In [1]: import numpy as np

In [2]: np.set_printoptions(precision=3, suppress=True, linewidth=140)

In [3]: def rnd(a):
   ...:     return np.round(a, 3) + 0
   ...: 

In [4]: A2 = np.array([[0, -8, -1, -7, 8, -3, 3],
   ...:     [-9, -3, 6, 2, 0, 5, -2],
   ...:     [0, -2, 7, -9, -7, -4, 2],
   ...:     [8, -1, 9, -7, 5, -8, -4],
   ...:     [-3, -4, -4, -8, -4, -1, 6],
   ...:     [4, 0, 2, -1, 0, 2, 3],
   ...:     [-4, 3, -2, -8, 5, 3, 1]])

In [5]: mat = A2 + A2.T

In [6]: mat
Out[6]: 
array([[  0, -17,  -1,   1,   5,   1,  -1],
       [-17,  -6,   4,   1,  -4,   5,   1],
       [ -1,   4,  14,   0, -11,  -2,   0],
       [  1,   1,   0, -14,  -3,  -9, -12],
       [  5,  -4, -11,  -3,  -8,  -1,  11],
       [  1,   5,  -2,  -9,  -1,   4,   6],
       [ -1,   1,   0, -12,  11,   6,   2]])

In [7]: x0 = np.array([0, 0, 1, 3, 1, -3, 2])

In [8]: target = mat @ x0

In [9]: target
Out[9]: array([  2, -10,   9, -42,  -3, -30, -39])

In [10]: rnd(np.linalg.solve(mat, mat[:, 4]))
Out[10]: array([0., 0., 0., 0., 1., 0., 0.])

In [11]: rnd(np.linalg.solve(mat, target))
Out[11]: array([ 0.,  0.,  1.,  3.,  1., -3.,  2.])

In [12]: rnd(np.linalg.solve(mat, target + mat[:, 3]))
Out[12]: array([ 0.,  0.,  1.,  4.,  1., -3.,  2.])

In [13]: rnd(np.linalg.solve(mat.T, mat[1]))
Out[13]: array([0., 1., 0., 0., 0., 0., 0.])

In [14]: m1 = np.load("x.npy")

In [15]: m1
Out[15]: 
array([[2.05, 0.  , 1.  ],
       [3.  , 3.05, 1.  ],
       [2.  , 0.  , 1.05]])

In [16]: np.allclose(m1, m1.T)
Out[16]: False

In [17]: (m1 - m1.T) / 2
Out[17]: 
array([[ 0. , -1.5, -0.5],
       [ 1.5,  0. ,  0.5],
       [ 0.5, -0.5,  0. ]])

In [18]: (m1 + m1.T) / 2
Out[18]: 
array([[2.05, 1.5 , 1.5 ],
       [1.5 , 3.05, 0.5 ],
       [1.5 , 0.5 , 1.05]])

In [19]: rnd(np.abs(np.linalg.svd(m1)[2][-1]))
Out[19]: array([0.446, 0.15 , 0.882])

In [20]: np.argsort(-np.linalg.norm(m1, axis=0).round(6), kind="stable")[:3]
Out[20]: array([0, 1, 2])

In [21]: round(np.log10(np.linalg.cond(m1)))
Out[21]: 2

In [22]: np.linalg.matrix_rank(m1, rtol=0.1)
Out[22]: np.int64(2)

In [23]: A2 = np.array([[1, -3], [-3, 0], [-2, -1]])

In [24]: rnd(m1 @ A2)
Out[24]: 
array([[  0.05,  -7.15],
       [ -8.15, -10.  ],
       [ -0.1 ,  -7.05]])

In [25]: rnd(A2.T @ m1.T)
Out[25]: 
array([[  0.05,  -8.15,  -0.1 ],
       [ -7.15, -10.  ,  -7.05]])

In [26]: feats = np.load("sample8.npy")

In [27]: feats
Out[27]: 
array([[2, 3, 0, 0],
       [2, 2, 0, 0],
       [0, 0, 2, 3],
       [0, 0, 2, 2]])

In [28]: A2 = np.array([[-1, 0, -2], [1, -2, 1]])

In [29]: basis = np.kron(A2, feats)

In [30]: rnd(np.linalg.norm(basis, 2)), rnd(np.linalg.norm(A2, 2) * np.linalg.norm(feats, 2))
Out[30]: (np.float64(13.331), np.float64(13.331))

In [31]: np.linalg.matrix_rank(basis)
Out[31]: np.int64(8)

In [32]: basis
Out[32]: 
array([[-2, -3,  0,  0,  0,  0,  0,  0, -4, -6,  0,  0],
       [-2, -2,  0,  0,  0,  0,  0,  0, -4, -4,  0,  0],
       [ 0,  0, -2, -3,  0,  0,  0,  0,  0,  0, -4, -6],
       [ 0,  0, -2, -2,  0,  0,  0,  0,  0,  0, -4, -4],
       [ 2,  3,  0,  0, -4, -6,  0,  0,  2,  3,  0,  0],
       [ 2,  2,  0,  0, -4, -4,  0,  0,  2,  2,  0,  0],
       [ 0,  0,  2,  3,  0,  0, -4, -6,  0,  0,  2,  3],
       [ 0,  0,  2,  2,  0,  0, -4, -4,  0,  0,  2,  2]])
